In [1]: import numpy as np

In [2]: from numpy import linalg as LA

In [3]: np.set_printoptions(precision=3, suppress=True, linewidth=200, floatmode="fixed")

In [4]: def rnd(a):
   ...:     return np.round(a, 3) + 0
   ...: 

In [5]: B = np.array([[1, 2], [0, 1]])

In [6]: C = np.array([[2, 1], [2, 1]])

In [7]: mat = np.kron(B, C)

In [8]: mat
Out[8]: 
array([[2, 1, 4, 2],
       [2, 1, 4, 2],
       [0, 0, 2, 1],
       [0, 0, 2, 1]])

In [9]: rnd(np.sort(np.abs(LA.eigvals(mat))))
Out[9]: array([0.000, 0.000, 3.000, 3.000])

In [10]: np.allclose(mat @ mat.T, mat.T @ mat)
Out[10]: False

In [11]: (mat + mat.T) / 2
Out[11]: 
array([[2.000, 1.500, 2.000, 1.000],
       [1.500, 1.000, 2.000, 1.000],
       [2.000, 2.000, 2.000, 1.500],
       [1.000, 1.000, 1.500, 1.000]])

In [12]: mat @ mat
Out[12]: 
array([[ 6,  3, 24, 12],
       [ 6,  3, 24, 12],
       [ 0,  0,  6,  3],
       [ 0,  0,  6,  3]])

In [13]: np.allclose(mat, mat.T)
Out[13]: False

In [14]: rank = LA.matrix_rank(mat)

In [15]: rank
Out[15]: np.int64(2)

In [16]: null = LA.svd(mat)[2][rank:].T

In [17]: [int(LA.matrix_rank(mat[:i])) for i in range(1, len(mat) + 1)]
Out[17]: [1, 1, 2, 2]

In [18]: rnd(null @ null.T)
Out[18]: 
array([[ 0.200, -0.400,  0.000,  0.000],
       [-0.400,  0.800,  0.000,  0.000],
       [ 0.000,  0.000,  0.200, -0.400],
       [ 0.000,  0.000, -0.400,  0.800]])

In [19]: arr = 0.2 ** np.abs(np.subtract.outer(np.arange(4), np.arange(4)))

In [20]: rnd(arr)
Out[20]: 
array([[1.000, 0.200, 0.040, 0.008],
       [0.200, 1.000, 0.200, 0.040],
       [0.040, 0.200, 1.000, 0.200],
       [0.008, 0.040, 0.200, 1.000]])

In [21]: # symmetric

In [22]: w, vecs = LA.eigh(arr)

In [23]: x = np.array([-4, 6, 9, 9])

In [24]: rnd(vecs * np.sqrt(w) @ vecs.T)
Out[24]: 
array([[0.995, 0.100, 0.015, 0.003],
       [0.100, 0.990, 0.100, 0.015],
       [0.015, 0.100, 0.990, 0.100],
       [0.003, 0.015, 0.100, 0.995]])

In [25]: rnd(LA.eigvalsh(arr[1:, 1:]))
Out[25]: array([0.736, 0.960, 1.304])

In [26]: rnd(vecs * np.maximum(w, 0) @ vecs.T)
Out[26]: 
array([[1.000, 0.200, 0.040, 0.008],
       [0.200, 1.000, 0.200, 0.040],
       [0.040, 0.200, 1.000, 0.200],
       [0.008, 0.040, 0.200, 1.000]])
